$ python -q
>>> import numpy as np
>>> from numpy import linalg as LA
>>> np.set_printoptions(precision=1, suppress=True, linewidth=120, sign=" ")
>>> K = np.array([[1.0, 0.5, 0.7, -0.2, -1.0, 1.4, -2.0, 0.5, 0.2],
...     [-0.8, -0.4, 1.5, -1.3, 0.2, 1.9, -1.4, 0.1, 0.5],
...     [-0.7, 0.1, 3.4, 0.4, 0.1, -0.9, -1.1, -0.1, -0.1],
...     [-1.4, -0.3, -1.0, 0.9, 0.6, -1.6, -0.5, -0.9, 1.1],
...     [1.1, -0.3, 1.0, -0.2, 0.2, 0.4, 1.4, 0.7, 0.1],
...     [1.5, -1.4, -1.7, 0.5, 1.0, -0.4, 1.4, 0.9, 1.6],
...     [1.9, -2.8, 0.4, 0.8, -0.8, -1.5, 0.0, 1.3, 1.2],
...     [-0.1, -0.2, 0.0, -1.0, 0.9, 0.9, 0.2, 0.8, 0.4],
...     [-0.5, -0.5, 2.4, -0.8, -0.1, -0.5, -1.1, 0.5, 0.4],
...     [0.0, 0.4, -0.8, 1.2, 0.1, 0.0, -0.8, -1.5, 1.0]])
>>> print(K)
[[ 1.   0.5  0.7 -0.2 -1.   1.4 -2.   0.5  0.2]
 [-0.8 -0.4  1.5 -1.3  0.2  1.9 -1.4  0.1  0.5]
 [-0.7  0.1  3.4  0.4  0.1 -0.9 -1.1 -0.1 -0.1]
 [-1.4 -0.3 -1.   0.9  0.6 -1.6 -0.5 -0.9  1.1]
 [ 1.1 -0.3  1.  -0.2  0.2  0.4  1.4  0.7  0.1]
 [ 1.5 -1.4 -1.7  0.5  1.  -0.4  1.4  0.9  1.6]
 [ 1.9 -2.8  0.4  0.8 -0.8 -1.5  0.   1.3  1.2]
 [-0.1 -0.2  0.  -1.   0.9  0.9  0.2  0.8  0.4]
 [-0.5 -0.5  2.4 -0.8 -0.1 -0.5 -1.1  0.5  0.4]
 [ 0.   0.4 -0.8  1.2  0.1  0.  -0.8 -1.5  1. ]]
>>> vec = np.array([0, 1, 2, 1, 5, 2, 5, 1, 2])
>>> rhs = K @ vec
>>> beta, lr = np.zeros(9), 1 / LA.norm(K, 2) ** 2
>>> for i in range(25):
...     beta -= lr * K.T @ (K @ beta - rhs)
...     if i % 5 == 0: print(i, round(LA.norm(K @ beta - rhs), 1))
... 
0 15.0
5 6.5
10 3.9
15 2.6
20 1.7
>>> print(np.round(LA.cond(K), 1))
27.1
>>> B = np.c_[K[:, :5] @ np.array([[0, 0, 1, 1, 0],
...     [2, 1, 0, 1, 0],
...     [1, 0, 0, 2, 1],
...     [1, 0, 0, 1, 2],
...     [0, 1, 0, 2, 1]]), np.array([-7, 0, 4, 6, -3, 4, -1, 3, 0, 1])]
>>> print(B)
[[ 1.5 -0.5  1.   0.7 -0.7 -7. ]
 [-0.6 -0.2 -0.8  0.9 -0.9  0. ]
 [ 4.   0.2 -0.7  6.8  4.3  4. ]
 [-0.7  0.3 -1.4 -1.6  1.4  6. ]
 [ 0.2 -0.1  1.1  3.   0.8 -3. ]
 [-4.  -0.4  1.5 -0.8  0.3  4. ]
 [-4.4 -3.6  1.9 -0.9  1.2 -1. ]
 [-1.4  0.7 -0.1  0.5 -1.1  3. ]
 [ 0.6 -0.6 -0.5  2.8  0.7  0. ]
 [ 1.2  0.5  0.   0.2  1.7  1. ]]
>>> print(LA.matrix_rank(B))
6
>>> print(np.round(LA.norm(B - K @ LA.lstsq(K, B)[0], axis=0), 1) + 0)
[ 0.   0.   0.   0.   0.   0.1]
>>> rng = np.random.default_rng(50482)
>>> W0 = rng.normal(size=(28, 6))
>>> W0 = 10 * W0 / LA.norm(W0, axis=1, keepdims=True)
>>> print(W0.round(1) + 0)
[[ 4.3 -4.9  0.6 -3.1  1.7  6.7]
 [-3.3  3.3 -5.1 -4.5  5.6  0.9]
 [-3.8 -4.6  2.3 -1.1  5.1  5.6]
 [ 3.4  1.   6.8  4.1  4.5 -1.9]
 [ 4.6  4.2 -3.4 -5.   1.7 -4.7]
 [-1.1 -0.9 -1.7  6.   6.8 -3.4]
 [ 4.4  1.   4.8  0.9 -6.1 -4.3]
 [ 0.6  2.1 -7.8  1.7  5.3  1.7]
 [-1.6  6.  -0.4 -1.  -2.   7.5]
 [ 0.3  2.7 -1.2 -5.7  6.5 -4.1]
 [-5.8  1.5 -3.7  6.5  2.9  0.7]
 [-2.8 -5.3  2.   5.2  3.4  4.6]
 [-3.8 -8.6  2.   2.4  1.5  0.2]
 [-2.8  2.8  2.3  3.1  0.7  8.3]
 [-4.2  1.5  3.2 -5.8 -4.4 -4. ]
 [-0.7 -2.5  0.3  3.9  8.3 -3. ]
 [ 1.8 -1.8  7.6 -2.  -5.4  1.7]
 [ 4.8  1.3 -1.2  8.4  1.1  0.9]
 [-4.7 -8.  -3.   1.7 -1.1 -0.5]
 [ 6.8  4.7  2.2 -1.2  3.4 -3.7]
 [ 0.6 -3.1  4.6  1.3 -2.8  7.7]
 [-5.4  1.6  1.1 -1.8  8.  -0.4]
 [ 2.7 -0.2  6.5 -3.7  0.9  6. ]
 [ 0.1 -0.7 -8.2  3.   0.3 -4.8]
 [ 4.9  4.7 -5.4  3.3  3.1  1.9]
 [-4.9 -4.2 -5.2  2.8 -4.1  2.4]
 [-3.6  4.5  3.8 -0.3 -4.  -6. ]
 [ 0.5  1.8  5.8  7.  -3.8  0. ]]
>>> C2 = np.cov(W0, rowvar=False)
>>> print(np.round(np.corrcoef(W0[:, 5], W0[:, 4])[0, 1], 1))
-0.1
>>> print(np.round(np.corrcoef(W0.T), 1) + 0)
[[ 1.   0.3  0.1  0.   0.  -0.1]
 [ 0.3  1.  -0.1 -0.2  0.  -0.2]
 [ 0.1 -0.1  1.  -0.1 -0.3  0.1]
 [ 0.  -0.2 -0.1  1.   0.   0.1]
 [ 0.   0.  -0.3  0.   1.  -0.1]
 [-0.1 -0.2  0.1  0.1 -0.1  1. ]]
>>> print(LA.eigvalsh(C2)[::-1])
[ 26.5  23.5  15.4  14.4  12.2   8.4]
>>> print(np.argsort(-W0.std(axis=0).round(6), kind="stable"))
[ 2  5  4  3  1  0]
>>> vec = np.array([1, -1, 0, -5, -2, -4])
>>> rhs = W0 @ vec
>>> print(np.round(LA.pinv(W0) @ W0, 1) + 0)
[[ 1.  0.  0.  0.  0.  0.]
 [ 0.  1.  0.  0.  0.  0.]
 [ 0.  0.  1.  0.  0.  0.]
 [ 0.  0.  0.  1.  0.  0.]
 [ 0.  0.  0.  0.  1.  0.]
 [ 0.  0.  0.  0.  0.  1.]]
>>> try:
...     LA.solve(W0, rhs)
... except LA.LinAlgError as e:
...     print(repr(e))
... 
LinAlgError('Last 2 dimensions of the array must be square')
>>> print(np.round(LA.lstsq(W0, rhs)[0], 1) + 0)
[ 1. -1.  0. -5. -2. -4.]
>>> rhs = rhs + 0.3 * rng.normal(size=28)
>>> print(rhs)
[ -5.5   1.7 -26.7 -20.   41.  -30.4  28.3 -27.6 -28.6  29.8 -48.  -49.2 -10.9 -56.1  47.9 -22.2  17.3 -44.7  -0.8
  16.6 -28.  -12.2  -3.8   4.7 -30.  -16.   25.  -28.4]
>>> beta, *_ = LA.lstsq(W0, rhs)
>>> print(beta.round())
[ 1. -1. -0. -5. -2. -4.]
>>> print(round(LA.norm(rhs - W0 @ beta), 1))
1.3
>>> print([round(float(LA.norm(LA.solve(W0.T @ W0 + lam * np.eye(6), W0.T @ rhs))), 2) for lam in (0, 1, 10, 100)])
[6.87, 6.85, 6.72, 5.65]
>>> print(np.round(W0.T @ (rhs - W0 @ beta), 1) + 0)
[ 0.  0.  0.  0.  0.  0.]
>>> W2 = W0[[9, 21]].astype(float)
>>> for _ in range(3):
...     labels = LA.norm(W0[:, None] - W2, axis=-1).argmin(axis=1)
...     W2 = np.array([W0[labels == j].mean(axis=0) for j in range(2)])
... 
>>> print(labels)
[ 1  0  1  1  0  1  0  0  1  0  1  1  1  1  0  1  1  1  1  0  1  1  1  0  0  1  0  1]
>>> print(W2)
[[ 1.1  2.8 -1.7 -1.4  1.1 -2.7]
 [-1.1 -1.6  1.5  2.2  1.4  2.4]]
>>> print(np.bincount(labels))
[ 10  18]
>>> print(np.abs(W2[1] - W2[0]).argmax())
5
>>> A = rng.normal(size=(21, 8))
>>> A = 20 * A / LA.norm(A, axis=1, keepdims=True)
>>> print(A)
[[  5.8  -3.9   5.6  15.   -3.8   6.3   6.5   0.2]
 [ -7.7   6.1  11.2  -0.8   0.7  -3.6  -5.6  11.5]
 [  3.6  -2.4   7.9   6.2  11.3   2.4   9.   -8. ]
 [  6.   -1.2  -2.   -8.3   4.2  10.9  11.7  -4. ]
 [ -8.6   4.3   5.9  -1.5 -11.5  -0.9 -11.6  -1.9]
 [ -1.  -12.2  -5.5  -3.5  -8.5   5.6   0.2  10.2]
 [ -0.1  -8.6  -0.9  -3.6  12.    7.4   3.8   9.9]
 [ -0.5  15.7   7.5  -2.4  -8.   -3.7   1.3  -3.3]
 [ -7.9  -2.9  -3.   -4.8   9.    3.1  13.6   4.6]
 [ 13.9  -2.1   9.2  -3.3  -8.8   3.7  -1.4  -4. ]
 [ -3.8  -1.4  16.3  -4.4   3.4   5.1  -7.    3.5]
 [  2.1  -5.6  -8.  -11.  -11.6  -6.1   2.9   0.7]
 [  8.4   4.2  11.2  -7.9  -5.6  -3.1   3.6  -8.4]
 [ -0.5   3.3   0.2   8.9 -10.3 -11.9   2.2   7.6]
 [-11.4   4.3   1.7  -3.2  10.8  -7.    4.    7.6]
 [ 13.7  -2.3   1.    3.9   6.4  -5.7  10.5  -2.8]
 [  0.2  -1.8  -1.8  16.6  -2.5   5.4  -8.5   3.2]
 [-13.4   0.7  10.8   2.2  -3.7  -1.2   8.6   3.1]
 [  6.8  -5.5  -2.1  -4.4   8.8  -1.3   0.4  14.8]
 [  2.6  -0.5   6.5   6.2  -6.7   9.3  12.7  -4.6]
 [ -2.5  -2.7  -1.5   0.5  12.5  -5.6  -7.5  11.8]]
>>> d = LA.norm(A[:, None] - A[None], axis=-1)
>>> print(LA.norm(A, axis=1))
[ 20.  20.  20.  20.  20.  20.  20.  20.  20.  20.  20.  20.  20.  20.  20.  20.  20.  20.  20.  20.  20.]
>>> print(d.shape)
(21, 21)
>>> print(d[8].round(6).argsort(kind="stable")[:4])
[  8   6  14   3]
>>> print(d[:5, :5])
[[  0.   30.9  20.2  27.1  31.4]
 [ 30.9   0.   31.7  35.1  20. ]
 [ 20.2  31.7   0.   21.6  35.4]
 [ 27.1  35.1  21.6   0.   35.8]
 [ 31.4  20.   35.4  35.8   0. ]]
>>> M = np.array([[18, 10, 7, 7, 5, 4, 10, 10],
...     [10, 4, 9, 12, 4, 13, 11, 7],
...     [7, 9, 0, 11, 7, 14, 14, 10],
...     [7, 12, 11, 12, 5, 8, 15, 6],
...     [5, 4, 7, 5, 2, 11, 11, 11],
...     [4, 13, 14, 8, 11, 12, 10, 9],
...     [10, 11, 14, 15, 11, 10, 16, 10],
...     [10, 7, 10, 6, 11, 9, 10, 18]])
>>> C2 = M.T @ M
>>> print(LA.matrix_rank(C2))
8
>>> print(np.allclose(C2, C2.T))
True
>>> w, evecs = LA.eigh(M)
>>> print(np.round(evecs @ np.diag(w) @ evecs.T, 1) + 0)
[[ 18.  10.   7.   7.   5.   4.  10.  10.]
 [ 10.   4.   9.  12.   4.  13.  11.   7.]
 [  7.   9.   0.  11.   7.  14.  14.  10.]
 [  7.  12.  11.  12.   5.   8.  15.   6.]
 [  5.   4.   7.   5.   2.  11.  11.  11.]
 [  4.  13.  14.   8.  11.  12.  10.   9.]
 [ 10.  11.  14.  15.  11.  10.  16.  10.]
 [ 10.   7.  10.   6.  11.   9.  10.  18.]]
>>> print(LA.eigvalsh(M + 2 * np.eye(8)))
[-10.8  -6.3  -3.6   2.6   6.8  14.3  16.   79. ]
>>> print(np.round(evecs.T @ evecs, 1) + 0)
[[ 1.  0.  0.  0.  0.  0.  0.  0.]
 [ 0.  1.  0.  0.  0.  0.  0.  0.]
 [ 0.  0.  1.  0.  0.  0.  0.  0.]
 [ 0.  0.  0.  1.  0.  0.  0.  0.]
 [ 0.  0.  0.  0.  1.  0.  0.  0.]
 [ 0.  0.  0.  0.  0.  1.  0.  0.]
 [ 0.  0.  0.  0.  0.  0.  1.  0.]
 [ 0.  0.  0.  0.  0.  0.  0.  1.]]
>>> print(np.round(evecs.T @ M @ evecs, 1) + 0)
[[-12.8   0.    0.    0.    0.    0.    0.    0. ]
 [  0.   -8.3   0.    0.    0.    0.    0.    0. ]
 [  0.    0.   -5.6   0.    0.    0.    0.    0. ]
 [  0.    0.    0.    0.6   0.    0.    0.    0. ]
 [  0.    0.    0.    0.    4.8   0.    0.    0. ]
 [  0.    0.    0.    0.    0.   12.3   0.    0. ]
 [  0.    0.    0.    0.    0.    0.   14.    0. ]
 [  0.    0.    0.    0.    0.    0.    0.   77. ]]
>>> print((w > 1e-8).sum(), (w < -1e-8).sum())
5 3
>>> print(LA.eigvalsh(M @ M))
[    0.3    22.6    31.8    68.3   152.    163.3   196.8  5927. ]
>>> print(np.abs(evecs[:, -1]))
[ 0.3  0.3  0.3  0.4  0.3  0.4  0.4  0.4]
>>> print(np.unique(w.round(6) + 0, return_counts=True)[1])
[ 1  1  1  1  1  1  1  1]
>>> print(w)
[-12.8  -8.3  -5.6   0.6   4.8  12.3  14.   77. ]
>>> r0 = np.array([1, 1, 0, -3, 3, 0, 3, -2])
>>> B = M + np.outer(r0, np.eye(8)[1])
>>> print(LA.matrix_rank(B - M))
1
>>> print(B)
[[ 18.  11.   7.   7.   5.   4.  10.  10.]
 [ 10.   5.   9.  12.   4.  13.  11.   7.]
 [  7.   9.   0.  11.   7.  14.  14.  10.]
 [  7.   9.  11.  12.   5.   8.  15.   6.]
 [  5.   7.   7.   5.   2.  11.  11.  11.]
 [  4.  13.  14.   8.  11.  12.  10.   9.]
 [ 10.  14.  14.  15.  11.  10.  16.  10.]
 [ 10.   5.  10.   6.  11.   9.  10.  18.]]
>>> labels = rng.permutation(9)
>>> B = K[:, labels] * rng.choice([-1, 1], 9)
>>> print(B)
[[ 2.   1.  -0.2  0.5 -0.7 -1.   0.5 -1.4 -0.2]
 [ 1.4 -0.8 -0.5  0.1 -1.5  0.2 -0.4 -1.9 -1.3]
 [ 1.1 -0.7  0.1 -0.1 -3.4  0.1  0.1  0.9  0.4]
 [ 0.5 -1.4 -1.1 -0.9  1.   0.6 -0.3  1.6  0.9]
 [-1.4  1.1 -0.1  0.7 -1.   0.2 -0.3 -0.4 -0.2]
 [-1.4  1.5 -1.6  0.9  1.7  1.  -1.4  0.4  0.5]
 [-0.   1.9 -1.2  1.3 -0.4 -0.8 -2.8  1.5  0.8]
 [-0.2 -0.1 -0.4  0.8 -0.   0.9 -0.2 -0.9 -1. ]
 [ 1.1 -0.5 -0.4  0.5 -2.4 -0.1 -0.5  0.5 -0.8]
 [ 0.8  0.  -1.  -1.5  0.8  0.1  0.4 -0.   1.2]]
>>> Uu, _, VT = LA.svd(K.T @ B)
>>> print(np.round(LA.lstsq(K, B)[0], 1) + 0)
[[ 0.  1.  0.  0.  0.  0.  0.  0.  0.]
 [ 0.  0.  0.  0.  0.  0.  1.  0.  0.]
 [ 0.  0.  0.  0. -1.  0.  0.  0.  0.]
 [ 0.  0.  0.  0.  0.  0.  0.  0.  1.]
 [ 0.  0.  0.  0.  0.  1.  0.  0.  0.]
 [ 0.  0.  0.  0.  0.  0.  0. -1.  0.]
 [-1.  0.  0.  0.  0.  0.  0.  0.  0.]
 [ 0.  0.  0.  1.  0.  0.  0.  0.  0.]
 [ 0.  0. -1.  0.  0.  0.  0.  0.  0.]]
>>> J = np.load("mat.npy")
>>> print(J)
[[ 1 -1  1 -1  1 -1  1 -1]
 [ 1  1  1  1 -1 -1 -1 -1]
 [ 1  1 -1 -1  1  1 -1 -1]
 [ 1  1  1  1  1  1  1  1]
 [ 1 -1 -1  1 -1  1  1 -1]
 [ 1  1 -1 -1 -1 -1  1  1]
 [ 1 -1  1 -1 -1  1 -1  1]]
>>> J @ J
Traceback (most recent call last):
  File "<python-input-74>", line 1, in <module>
    J @ J
    ~~^~~
ValueError: matmul: Input operand 1 has a mismatch in its core dimension 0, with gufunc signature (n?,k),(k,m?)->(n?,m?) (size 7 is different from 8)
>>> C2 = J.T @ J
>>> print(np.trace(C2), (J ** 2).sum())
56 56
>>> print(C2)
[[ 7  1  1 -1 -1  1  1 -1]
 [ 1  7 -1  1  1 -1 -1  1]
 [ 1 -1  7  1  1 -1 -1  1]
 [-1  1  1  7 -1  1  1 -1]
 [-1  1  1 -1  7  1  1 -1]
 [ 1 -1 -1  1  1  7 -1  1]
 [ 1 -1 -1  1  1 -1  7  1]
 [-1  1  1 -1 -1  1  1  7]]
>>> print(LA.svd(J, compute_uv=False) ** 2)
[ 8.  8.  8.  8.  8.  8.  8.]
>>> print(np.round(LA.eigvalsh(C2)[::-1], 1) + 0)
[ 8.  8.  8.  8.  8.  8.  8.  0.]
>>> print(LA.matrix_rank(C2))
7
>>> B = J / LA.norm(J, axis=1, keepdims=True)
>>> C2 = B @ B.T
>>> print(C2[1].round(1) + 0)
[ 0.  1.  0.  0.  0.  0.  0.]
>>> print(np.degrees(np.arccos(np.clip(C2[1, 5], -1, 1))))
90.0
>>> B = J / np.sqrt((J ** 2).mean(axis=1, keepdims=True))
>>> print(J - J.mean(axis=1, keepdims=True))
[[ 1. -1.  1. -1.  1. -1.  1. -1.]
 [ 1.  1.  1.  1. -1. -1. -1. -1.]
 [ 1.  1. -1. -1.  1.  1. -1. -1.]
 [ 0.  0.  0.  0.  0.  0.  0.  0.]
 [ 1. -1. -1.  1. -1.  1.  1. -1.]
 [ 1.  1. -1. -1. -1. -1.  1.  1.]
 [ 1. -1.  1. -1. -1.  1. -1.  1.]]
>>> print(LA.norm(B, axis=1))
[ 2.8  2.8  2.8  2.8  2.8  2.8  2.8]
>>> print(LA.matrix_rank(B) == LA.matrix_rank(J))
True
>>> print(B[2])
[ 1.  1. -1. -1.  1.  1. -1. -1.]
>>> feats = np.loadtxt("run0.csv", delimiter=",")
>>> print(feats)
[[-2.  3.  2.  3. -3.  4.  0. -2.]
 [ 3. -2.  3.  2.  3. -3.  4.  0.]
 [ 2.  3. -2.  3.  2.  3. -3.  4.]
 [ 3.  2.  3. -2.  3.  2.  3. -3.]
 [-3.  3.  2.  3. -2.  3.  2.  3.]
 [ 4. -3.  3.  2.  3. -2.  3.  2.]
 [ 0.  4. -3.  3.  2.  3. -2.  3.]
 [-2.  0.  4. -3.  3.  2.  3. -2.]]
>>> Uu, sig = LA.svd(feats)
Traceback (most recent call last):
  File "<python-input-92>", line 1, in <module>
    Uu, sig = LA.svd(feats)
    ^^^^^^^
ValueError: too many values to unpack (expected 2)
>>> Uu, sig, VT = LA.svd(feats, full_matrices=False)
>>> print(np.round(VT @ VT.T, 1) + 0)
[[ 1.  0.  0.  0.  0.  0.  0.  0.]
 [ 0.  1.  0.  0.  0.  0.  0.  0.]
 [ 0.  0.  1.  0.  0.  0.  0.  0.]
 [ 0.  0.  0.  1.  0.  0.  0.  0.]
 [ 0.  0.  0.  0.  1.  0.  0.  0.]
 [ 0.  0.  0.  0.  0.  1.  0.  0.]
 [ 0.  0.  0.  0.  0.  0.  1.  0.]
 [ 0.  0.  0.  0.  0.  0.  0.  1.]]
>>> print(np.round(Uu.T @ Uu, 1) + 0)
[[ 1.  0.  0.  0.  0.  0.  0.  0.]
 [ 0.  1.  0.  0.  0.  0.  0.  0.]
 [ 0.  0.  1.  0.  0.  0.  0.  0.]
 [ 0.  0.  0.  1.  0.  0.  0.  0.]
 [ 0.  0.  0.  0.  1.  0.  0.  0.]
 [ 0.  0.  0.  0.  0.  1.  0.  0.]
 [ 0.  0.  0.  0.  0.  0.  1.  0.]
 [ 0.  0.  0.  0.  0.  0.  0.  1.]]
>>> print(np.abs(VT[0]))
[ 0.3  0.4  0.4  0.3  0.3  0.4  0.4  0.3]
